% ipython --no-banner

In [1]: import numpy as np

In [2]: import numpy.linalg as la

In [3]: np.set_printoptions(suppress=True, linewidth=120)

In [4]: rnd = lambda a: np.round(a, 2) + 0

In [5]: mat = np.load("dump.npy")

In [6]: mat
Out[6]: 
array([[ 6, -4, -1,  5],
       [-4, -6,  0, -2],
       [-1,  0,  6, -6],
       [ 5, -2, -6,  2]])

In [7]: ev, vecs = la.eig(mat)

In [8]: rnd(mat @ vecs[:, 0] - ev[0] * vecs[:, 0])
Out[8]: array([0., 0., 0., 0.])

In [9]: rnd(np.sort(la.eigvals(la.inv(mat))))
Out[9]: array([-0.27, -0.14,  0.08,  0.18])

In [10]: rnd(np.sort(la.eigvals(mat.T)))
Out[10]: array([-7.29, -3.7 ,  5.7 , 13.29])

In [11]: rnd(np.sort(la.eigvals(mat @ mat)))
Out[11]: array([ 13.71,  32.47,  53.12, 176.7 ])

In [12]: f, g = mat[0], mat[2]

In [13]: f @ f
Out[13]: np.int64(78)

In [14]: f @ g
Out[14]: np.int64(-42)

In [15]: pr = (f @ g) / (f @ f) * f

In [16]: rnd(la.norm(f + g) ** 2 + la.norm(f - g) ** 2)
Out[16]: np.float64(302.0)

In [17]: np.outer(f, g)
Out[17]: 
array([[ -6,   0,  36, -36],
       [  4,   0, -24,  24],
       [  1,   0,  -6,   6],
       [ -5,   0,  30, -30]])

In [18]: arr = np.load("layer3.npy")

In [19]: arr
Out[19]: 
array([[-1,  2, -1,  1, -4, -1,  0,  2],
       [ 2, -3,  3,  0,  6, -2,  1,  3],
       [ 2,  0,  0,  2,  0, -3, -1,  0],
       [-1, -1,  1,  0,  2,  3, -1, -2],
       [-2, -2,  0,  1,  4,  2, -1, -3]])

In [20]: x = np.array([-3, -1, -1, -3, 3, 1, -3, 0])

In [21]: (arr * x).sum(axis=1)
Out[21]: array([-14,   7, -12,  15,  22])

In [22]: (arr @ x).argmax()
Out[22]: np.int64(4)

In [23]: np.sign((arr @ x).round(6))
Out[23]: array([-1,  1, -1,  1,  1])

In [24]: arr @ x
Out[24]: array([-14,   7, -12,  15,  22])

In [25]: np.einsum("ij,j->i", arr, x)
Out[25]: array([-14,   7, -12,  15,  22])

In [26]: arr @ np.eye(8)[1]
Out[26]: array([ 2., -3.,  0., -1., -2.])

In [27]: arr @ np.ones(8)
Out[27]: array([-2., 10.,  0.,  1., -1.])
